$ python3 -q
>>> import numpy as np
>>> import numpy.linalg as la
>>> np.set_printoptions(precision=2, suppress=True, linewidth=140, legacy="1.25")
>>> tidy = lambda a: np.round(a, 2) + 0
>>> mat = np.tril(np.array([[3, 3, 3, 1, 0, 0, 2, 2, 3, 1, 3, 1, 1],
...     [1, 1, 3, 1, 1, 0, 1, 0, 3, 3, 2, 0, 3],
...     [2, 1, 1, 0, 0, 3, 1, 0, 1, 3, 1, 1, 0],
...     [0, 3, 1, 0, 3, 1, 2, 1, 3, 2, 0, 2, 3],
...     [1, 2, 1, 3, 2, 0, 0, 2, 3, 3, 2, 3, 1],
...     [3, 1, 0, 3, 1, 3, 1, 3, 1, 0, 2, 1, 2],
...     [2, 3, 2, 0, 3, 3, 3, 1, 2, 2, 2, 1, 0],
...     [2, 1, 1, 0, 3, 2, 0, 2, 1, 3, 3, 1, 1],
...     [0, 3, 1, 0, 3, 2, 2, 0, 3, 3, 0, 0, 1],
...     [2, 3, 3, 0, 3, 1, 3, 3, 2, 3, 1, 3, 3],
...     [2, 3, 3, 2, 3, 0, 1, 3, 3, 3, 3, 3, 0],
...     [3, 2, 1, 2, 1, 3, 1, 0, 1, 2, 3, 2, 3],
...     [2, 2, 3, 0, 0, 2, 1, 3, 1, 0, 0, 3, 3]]), -1) + np.eye(13, dtype=int)
>>> mat
array([[1, 0, 0, 0, 0, 0, 0, 0, 0, 0, 0, 0, 0],
       [1, 1, 0, 0, 0, 0, 0, 0, 0, 0, 0, 0, 0],
       [2, 1, 1, 0, 0, 0, 0, 0, 0, 0, 0, 0, 0],
       [0, 3, 1, 1, 0, 0, 0, 0, 0, 0, 0, 0, 0],
       [1, 2, 1, 3, 1, 0, 0, 0, 0, 0, 0, 0, 0],
       [3, 1, 0, 3, 1, 1, 0, 0, 0, 0, 0, 0, 0],
       [2, 3, 2, 0, 3, 3, 1, 0, 0, 0, 0, 0, 0],
       [2, 1, 1, 0, 3, 2, 0, 1, 0, 0, 0, 0, 0],
       [0, 3, 1, 0, 3, 2, 2, 0, 1, 0, 0, 0, 0],
       [2, 3, 3, 0, 3, 1, 3, 3, 2, 1, 0, 0, 0],
       [2, 3, 3, 2, 3, 0, 1, 3, 3, 3, 1, 0, 0],
       [3, 2, 1, 2, 1, 3, 1, 0, 1, 2, 3, 1, 0],
       [2, 2, 3, 0, 0, 2, 1, 3, 1, 0, 0, 3, 1]])
>>> # triangular, det is the product of the diagonal
>>> [round(float(x), 2) for x in la.svd(mat, compute_uv=False)[:3]]
[15.21, 5.73, 5.11]
>>> la.cond(mat) > 100
True
>>> r0 = np.array([0, 2])
>>> np.correlate(mat[8], mat[5], "full")
array([ 0,  0,  0,  0,  0,  0,  0,  0,  3,  4, 10,  6,  8, 23, 11, 10, 12, 11,  6,  1,  3,  0,  0,  0,  0])
>>> np.cross(mat[8, :3], mat[5, :3])
array([-1,  3, -9])
>>> np.polyval(r0, mat[8])
array([2, 2, 2, 2, 2, 2, 2, 2, 2, 2, 2, 2, 2])
>>> out = mat[0, 0] * mat[1:] - np.outer(mat[1:, 0], mat[0])
>>> out
array([[0, 1, 0, 0, 0, 0, 0, 0, 0, 0, 0, 0, 0],
       [0, 1, 1, 0, 0, 0, 0, 0, 0, 0, 0, 0, 0],
       [0, 3, 1, 1, 0, 0, 0, 0, 0, 0, 0, 0, 0],
       [0, 2, 1, 3, 1, 0, 0, 0, 0, 0, 0, 0, 0],
       [0, 1, 0, 3, 1, 1, 0, 0, 0, 0, 0, 0, 0],
       [0, 3, 2, 0, 3, 3, 1, 0, 0, 0, 0, 0, 0],
       [0, 1, 1, 0, 3, 2, 0, 1, 0, 0, 0, 0, 0],
       [0, 3, 1, 0, 3, 2, 2, 0, 1, 0, 0, 0, 0],
       [0, 3, 3, 0, 3, 1, 3, 3, 2, 1, 0, 0, 0],
       [0, 3, 3, 2, 3, 0, 1, 3, 3, 3, 1, 0, 0],
       [0, 2, 1, 2, 1, 3, 1, 0, 1, 2, 3, 1, 0],
       [0, 2, 3, 0, 0, 2, 1, 3, 1, 0, 0, 3, 1]])
>>> la.matrix_rank(out), la.matrix_rank(mat)
(12, 13)
>>> np.flatnonzero(~out.round(6).any(axis=1))
array([], dtype=int64)
>>> mat[:, 0] / mat[0, 0]
array([1., 1., 2., 0., 1., 3., 2., 2., 0., 2., 2., 3., 2.])
>>> x = np.array([-3, -1, 2, 3, -5, 3, 2, 4, 4, -2, -4, -5, -1])
>>> h = np.maximum(mat @ x, 0)
>>> np.maximum(mat @ (3 * x), 0)
array([ 0,  0,  0,  6,  3,  0,  0,  0,  0, 27, 12,  0, 18])
>>> rng = np.random.default_rng(26)
>>> lab = rng.permutation(13)
>>> lab
array([ 7, 12, 10,  8,  2, 11,  5,  0,  3,  6,  1,  9,  4])
>>> out = mat[lab][:, lab]
>>> tidy(np.sort(np.abs(la.eigvals(out))))
array([1., 1., 1., 1., 1., 1., 1., 1., 1., 1., 1., 1., 1.])
>>> np.trace(out)
13
>>> np.diag(out)
array([1, 1, 1, 1, 1, 1, 1, 1, 1, 1, 1, 1, 1])
>>> X = np.loadtxt("out5.csv", delimiter=",")
>>> X
array([[ 0.2 , -1.45, -1.08,  0.05, -0.05, -2.38],
       [-0.25, -0.84, -1.33, -1.33, -2.07,  0.63],
       [ 0.9 ,  1.28, -1.55,  1.16,  1.53,  0.69],
       [ 2.02,  0.78,  0.96,  0.68, -0.68, -1.57],
       [ 0.29, -0.81,  1.96, -0.62,  0.79,  1.85],
       [-2.03, -0.3 , -0.22,  0.61,  1.85, -0.96],
       [ 2.13, -0.64,  0.74,  1.34,  0.75, -1.08],
       [-1.17,  0.73, -1.87, -0.87, -1.66,  0.31],
       [ 0.17,  1.63,  1.22,  1.93,  0.83,  0.64],
       [ 1.41,  2.16,  1.31,  0.4 ,  0.5 ,  0.43],
       [-2.26, -0.36,  0.17,  0.86,  0.8 ,  1.53],
       [ 1.22, -1.02, -0.19,  1.9 , -1.68,  0.07],
       [ 0.67, -0.97, -0.45, -1.06,  2.49,  0.26],
       [ 0.8 , -1.46,  2.29,  0.11,  0.78,  0.6 ],
       [ 0.05, -0.14, -1.24, -0.74,  2.56, -0.57],
       [-0.84, -0.53,  1.25, -1.19, -2.13, -0.72],
       [ 2.19, -0.17, -1.51, -0.26,  0.12,  1.34],
       [ 0.01, -0.66, -1.98, -1.36, -0.55,  1.59],
       [-0.56, -0.85,  0.18,  2.51, -0.59, -1.14],
       [ 0.76,  1.78,  1.28, -1.09, -0.58,  1.44],
       [-0.27,  1.59,  1.44, -1.56,  0.9 , -1.03],
       [ 1.58, -1.37,  1.23, -1.19, -0.88, -0.96],
       [ 0.28,  1.53,  1.13, -0.28,  0.56,  2.21],
       [ 1.55, -1.82,  0.88,  0.66,  0.3 ,  1.4 ],
       [-0.25, -2.44, -1.33, -0.99,  0.09, -0.47],
       [ 1.33, -1.6 ,  1.41, -1.27, -0.34,  0.98],
       [-1.73, -0.92, -1.1 , -1.23, -0.3 ,  1.54],
       [-0.66,  1.89,  0.32,  0.84,  2.01,  0.38],
       [-2.06,  0.82,  0.33,  0.42,  1.81, -0.74],
       [-0.38, -0.7 ,  0.4 ,  0.22,  2.56,  1.27],
       [ 1.3 , -0.86,  2.  , -1.56, -0.03,  0.38],
       [-0.88,  0.56,  1.42,  0.33, -2.29, -0.74],
       [-1.63,  1.44, -1.51, -0.61, -1.26,  0.16],
       [ 1.09, -1.47, -0.74, -1.96, -0.84,  0.73],
       [-0.56,  0.35, -0.23, -2.78,  0.  ,  0.88],
       [ 0.7 ,  0.1 , -1.45, -1.77, -0.08, -1.8 ],
       [ 0.13, -0.01, -0.1 ,  0.73,  2.83, -0.68],
       [ 1.7 , -2.29, -0.4 , -0.71,  0.2 , -0.41],
       [-2.35, -0.51, -0.27, -0.11,  1.77,  0.16],
       [ 1.1 ,  0.81, -0.17,  1.69,  1.81, -0.98],
       [-0.71, -1.45, -2.17,  0.75,  0.09, -1.05]])
>>> Z = X[[15, 25]].astype(float)
>>> for _ in range(7):
...     lab = la.norm(X[:, None] - Z, axis=-1).argmin(axis=1)
...     Z = np.array([X[lab == j].mean(axis=0) for j in range(2)])
... 
>>> lab
array([0, 0, 1, 1, 1, 0, 1, 0, 1, 1, 0, 1, 1, 1, 1, 0, 1, 0, 0, 1, 1, 1, 1, 1, 0, 1, 0, 1, 0, 1, 1, 0, 0, 0, 0, 0, 1, 1, 0, 1, 0])
>>> np.abs(Z[1] - Z[0]).argmax()
0
>>> Uu, sig, vt = la.svd(X, full_matrices=False)
>>> np.allclose(Uu * sig @ vt, X)
True
>>> tidy(Uu.T @ Uu)
array([[1., 0., 0., 0., 0., 0.],
       [0., 1., 0., 0., 0., 0.],
       [0., 0., 1., 0., 0., 0.],
       [0., 0., 0., 1., 0., 0.],
       [0., 0., 0., 0., 1., 0.],
       [0., 0., 0., 0., 0., 1.]])
>>> tidy(vt @ vt.T)
array([[1., 0., 0., 0., 0., 0.],
       [0., 1., 0., 0., 0., 0.],
       [0., 0., 1., 0., 0., 0.],
       [0., 0., 0., 1., 0., 0.],
       [0., 0., 0., 0., 1., 0.],
       [0., 0., 0., 0., 0., 1.]])
>>> (sig > 1e-8).sum()
6
>>> tidy(sig)
array([9.58, 8.8 , 8.04, 7.82, 6.23, 5.93])
>>> tidy(np.sqrt((sig ** 2).sum())), tidy(la.norm(X))
(19.21, 19.21)
>>> tidy(sig / sig[0])
array([1.  , 0.92, 0.84, 0.82, 0.65, 0.62])
>>> Uu.shape, sig.shape, vt.shape
((41, 6), (6,), (6, 6))
>>> tidy(Uu.T @ X @ vt.T)
array([[9.58, 0.  , 0.  , 0.  , 0.  , 0.  ],
       [0.  , 8.8 , 0.  , 0.  , 0.  , 0.  ],
       [0.  , 0.  , 8.04, 0.  , 0.  , 0.  ],
       [0.  , 0.  , 0.  , 7.82, 0.  , 0.  ],
       [0.  , 0.  , 0.  , 0.  , 6.23, 0.  ],
       [0.  , 0.  , 0.  , 0.  , 0.  , 5.93]])
>>> d = la.norm(X[:, None] - X[None], axis=-1)
>>> d.shape
(41, 41)
>>> (d + 1e9 * np.eye(41)).round(6).argmin(axis=1)
array([40, 17, 39,  6, 13, 28,  3, 32, 27,  8, 38, 18, 14,  4, 12, 31, 17,  1, 11, 22,  9, 30, 19, 13, 37, 30, 17,  8,  5, 12, 25, 15,  7,
        1, 26,  0, 14, 24,  5, 36,  0])
>>> np.flatnonzero(d[3] < d.mean() / 2)
array([3])
>>> np.unravel_index(d.round(6).argmax(), d.shape)
(0, 22)
>>> def softmax(z):
...     e = np.exp(z - z.max(axis=-1, keepdims=True))
...     return e / e.sum(axis=-1, keepdims=True)
... 
>>> tidy(softmax(10 * X[8]))
array([0.  , 0.05, 0.  , 0.95, 0.  , 0.  ])
>>> tidy(softmax(X[8] + 4))
array([0.06, 0.25, 0.16, 0.33, 0.11, 0.09])
>>> tidy(softmax(X[8]))
array([0.06, 0.25, 0.16, 0.33, 0.11, 0.09])
>>> S = X @ X.T / np.sqrt(6)
>>> tidy(softmax(S)[8] @ X)
array([0.26, 1.12, 0.71, 0.94, 0.97, 0.38])
>>> softmax(S).round(6).argmax(axis=1)
array([ 0,  1,  2,  3,  4,  5,  6,  7,  8,  9, 10, 11, 12, 13, 14, 15, 16, 17, 18, 19, 20, 21, 22, 23, 24, 25, 26, 27, 28, 29, 30, 31, 32,
       33, 34, 35, 36, 37, 38, 39, 40])
>>> Xc = X - X.mean(axis=0)
>>> Uu, sig, vt = la.svd(Xc, full_matrices=False)
>>> la.matrix_rank(Xc)
6
>>> tidy(sig)
array([9.58, 8.78, 7.99, 7.42, 6.23, 5.91])
>>> np.searchsorted(np.cumsum(sig ** 2) / (sig ** 2).sum(), 0.9) + 1
5
>>> tidy(sig ** 2 / (sig ** 2).sum())
array([0.25, 0.21, 0.18, 0.15, 0.11, 0.1 ])
>>> (np.sign(Uu[:, 0]) == np.sign(Uu[0, 0])).astype(int)
array([1, 1, 0, 0, 0, 0, 0, 1, 0, 0, 0, 1, 0, 0, 0, 1, 1, 1, 0, 1, 0, 1, 0, 1, 1, 1, 1, 0, 0, 0, 1, 1, 1, 1, 1, 1, 0, 1, 0, 0, 1])
>>> np.abs(vt[0]).argmax()
4
>>> arr = np.loadtxt("w.csv", delimiter=",")
>>> arr
array([[-11.43,  -1.6 ,  -9.78],
       [  4.61,   0.68,   3.95],
       [ -3.08,  -0.4 ,  -2.64],
       [  3.43,   0.53,   2.95],
       [  3.63,   0.52,   3.1 ],
       [ -9.51,  -1.33,  -8.12],
       [  2.65,   0.38,   2.33],
       [  0.49,   0.09,   0.43],
       [ -5.71,  -0.84,  -4.88],
       [ -1.4 ,  -0.2 ,  -1.16],
       [ -0.61,  -0.12,  -0.5 ],
       [  4.32,   0.63,   3.75],
       [ -6.64,  -0.93,  -5.71],
       [ -1.66,  -0.26,  -1.44],
       [ -6.43,  -0.9 ,  -5.51],
       [ -6.25,  -0.89,  -5.35],
       [ -4.93,  -0.69,  -4.25],
       [ 17.42,   2.49,  14.89],
       [  5.7 ,   0.8 ,   4.87],
       [ -6.61,  -0.94,  -5.66],
       [-11.68,  -1.68,  -9.99],
       [  0.71,   0.09,   0.58],
       [  5.41,   0.77,   4.65],
       [  0.32,   0.03,   0.2 ],
       [ 22.46,   3.18,  19.22],
       [ -6.4 ,  -0.92,  -5.54]])
>>> proj = X @ la.solve(X.T @ X, X.T)
>>> np.allclose(proj @ proj, proj)
True
>>> tidy(la.eigvalsh(proj))
array([0., 0., 0., 0., 0., 0., 0., 0., 0., 0., 0., 0., 0., 0., 0., 0., 0., 0., 0., 0., 0., 0., 0., 0., 0., 0., 0., 0., 0., 0., 0., 0., 0.,
       0., 0., 1., 1., 1., 1., 1., 1.])
>>> Xc = arr - arr.mean(axis=0)
>>> evecs = la.svd(Xc)[2][:1]
>>> out = Xc - Xc @ evecs.T @ evecs
>>> tidy(la.norm(out) / la.norm(Xc))
0.0
>>> la.norm(out, axis=1).round(6).argmax()
23
>>> tidy(out.std(axis=0))
array([0.01, 0.02, 0.02])
>>> tidy(np.diag(evecs.T @ evecs))
array([0.57, 0.01, 0.42])
>>> Xc = arr - arr.mean(axis=0)
>>> Uu, sig, vt = la.svd(Xc, full_matrices=False)
>>> la.matrix_rank(Xc)
3
>>> tidy((sig ** 2).sum() ** 2 / (sig ** 4).sum())
1.0
>>> (np.sign(Uu[:, 0]) == np.sign(Uu[0, 0])).astype(int)
array([1, 0, 1, 0, 0, 1, 0, 0, 1, 1, 1, 0, 1, 1, 1, 1, 1, 0, 0, 1, 1, 0, 0, 0, 0, 1])
>>> Z = np.array([[1, 1, 3, 3, 2, 3],
...     [0, 1, 1, 0, 3, 3],
...     [0, 0, 2, 3, 3, 2],
...     [1, 2, 0, 3, 0, 1]])
>>> A = rng.normal(size=(18, 4)) @ Z + np.array([1, 1, 0, 1, 2, 1])
>>> tidy(A)
array([[  0.77,   2.19,   2.24,   2.92,   8.14,   6.03],
       [  0.62,   0.9 ,   4.23,   0.99,   8.62,   6.87],
       [ -1.12,  -3.59,  -3.83, -10.14,  -4.21,  -5.73],
       [  0.35,  -1.5 ,   0.23,   0.29,   0.4 ,  -1.66],
       [  0.6 ,   0.29,   4.06,   0.96,   7.41,   5.63],
       [  1.01,   5.2 ,  -4.09,   0.86,   4.18,   3.24],
       [ -0.47,  -2.88,  -1.88,  -3.4 ,  -2.  ,  -4.48],
       [  4.15,   8.89,   3.59,  13.15,   9.74,  10.98],
       [  0.44,  -0.14,  -0.34,  -3.38,   1.08,   0.42],
       [  0.97,  -0.22,  -0.68,  -0.02,  -1.05,  -1.76],
       [  0.  ,   2.5 ,  -5.01,  -7.82,   0.89,   0.83],
       [  0.97,   1.07,   3.31,  -0.34,   6.17,   5.55],
       [  3.53,   5.8 ,  10.02,   9.13,  14.16,  15.51],
       [  2.27,   2.3 ,  -0.75,   4.77,  -1.12,  -0.83],
       [  0.96,  -0.8 ,   3.05,   3.33,   3.21,   1.35],
       [  0.89,   2.81,  -3.16,   2.72,   1.96,   0.16],
       [  0.45,   1.84,  -0.24,   1.1 ,   5.4 ,   3.26],
       [  0.95,   1.09,  -0.39,   2.47,   2.1 ,   0.52]])
>>> # rank 5
>>> Z = arr[[17, 3]].astype(float)
>>> for _ in range(4):
...     lab = la.norm(arr[:, None] - Z, axis=-1).argmin(axis=1)
...     Z = np.array([arr[lab == j].mean(axis=0) for j in range(2)])
... 
>>> lab
array([1, 1, 1, 1, 1, 1, 1, 1, 1, 1, 1, 1, 1, 1, 1, 1, 1, 0, 1, 1, 1, 1, 1, 1, 0, 1])
>>> np.bincount(lab)
array([ 2, 24])
>>> Uu, sig, vt = la.svd(A)
>>> evecs = vt[:(sig > 1e-8).sum()]
>>> x = A[3] + 3 * A[12] + rng.integers(2) * np.eye(6)[1]
>>> tidy(x)
array([10.94, 16.91, 30.28, 27.68, 42.9 , 44.88])
>>> tidy(la.norm(x - evecs.T @ evecs @ x))
0.61
>>> la.matrix_rank(np.vstack([A, x]))
6
>>> tidy(np.diag(evecs.T @ evecs))
array([0.89, 0.63, 0.81, 0.99, 0.97, 0.72])
>>> np.allclose(evecs.T @ evecs @ x, x)
False
>>> rk = la.matrix_rank(A)
>>> rk
5
>>> N = la.svd(A)[2][rk:].T
>>> tidy(N[:, 0] / N[np.abs(N[:, 0]).round(6).argmax(), 0])
array([-0.54,  1.  ,  0.71, -0.2 ,  0.3 , -0.88])
>>> N.shape
(6, 1)
>>> la.matrix_rank(A.T @ A), la.matrix_rank(A @ A.T)
(5, 5)
>>> tidy(A @ N)
array([[0.],
       [0.],
       [0.],
       [0.],
       [0.],
       [0.],
       [0.],
       [0.],
       [0.],
       [0.],
       [0.],
       [0.],
       [0.],
       [0.],
       [0.],
       [0.],
       [0.],
       [0.]])
>>> np.allclose(A @ N, 0)
True
>>> [int(la.matrix_rank(A[:i])) for i in range(1, len(A) + 1)]
[1, 2, 3, 4, 5, 5, 5, 5, 5, 5, 5, 5, 5, 5, 5, 5, 5, 5]
>>> tidy(N @ N.T)
array([[ 0.11, -0.2 , -0.14,  0.04, -0.06,  0.17],
       [-0.2 ,  0.37,  0.27, -0.07,  0.11, -0.32],
       [-0.14,  0.27,  0.19, -0.05,  0.08, -0.23],
       [ 0.04, -0.07, -0.05,  0.01, -0.02,  0.06],
       [-0.06,  0.11,  0.08, -0.02,  0.03, -0.1 ],
       [ 0.17, -0.32, -0.23,  0.06, -0.1 ,  0.28]])
>>> data = np.load("run11.npy")
>>> data
array([[-2.,  0.,  0.,  0.,  0., -3., -3.,  0.,  0., -3., -3.,  0.],
       [ 0., -2., -3.,  0., -3.,  0.,  0.,  0.,  0.,  0.,  0.,  0.],
       [ 0., -3., -2.,  0., -3.,  0.,  0.,  0.,  0.,  0.,  0.,  0.],
       [ 0.,  0.,  0., -2.,  0.,  0.,  0., -3., -3.,  0.,  0., -3.],
       [ 0., -3., -3.,  0., -2.,  0.,  0.,  0.,  0.,  0.,  0.,  0.],
       [-3.,  0.,  0.,  0.,  0., -2., -3.,  0.,  0., -3., -3.,  0.],
       [-3.,  0.,  0.,  0.,  0., -3., -2.,  0.,  0., -3., -3.,  0.],
       [ 0.,  0.,  0., -3.,  0.,  0.,  0., -2., -3.,  0.,  0., -3.],
       [ 0.,  0.,  0., -3.,  0.,  0.,  0., -3., -2.,  0.,  0., -3.],
       [-3.,  0.,  0.,  0.,  0., -3., -3.,  0.,  0., -2., -3.,  0.],
       [-3.,  0.,  0.,  0.,  0., -3., -3.,  0.,  0., -3., -2.,  0.],
       [ 0.,  0.,  0., -3.,  0.,  0.,  0., -3., -3.,  0.,  0., -2.]])
>>> cov = data.T @ data
>>> tidy(la.eigvalsh(cov)[::-1])
array([196., 121.,  64.,   1.,   1.,   1.,   1.,   1.,   1.,   1.,   1.,   1.])
>>> np.allclose(cov, cov.T)
True
>>> np.trace(cov), (data ** 2).sum()
(390.0, 390.0)
>>> np.diag(cov)
array([40., 22., 22., 31., 22., 40., 40., 31., 31., 40., 40., 31.])
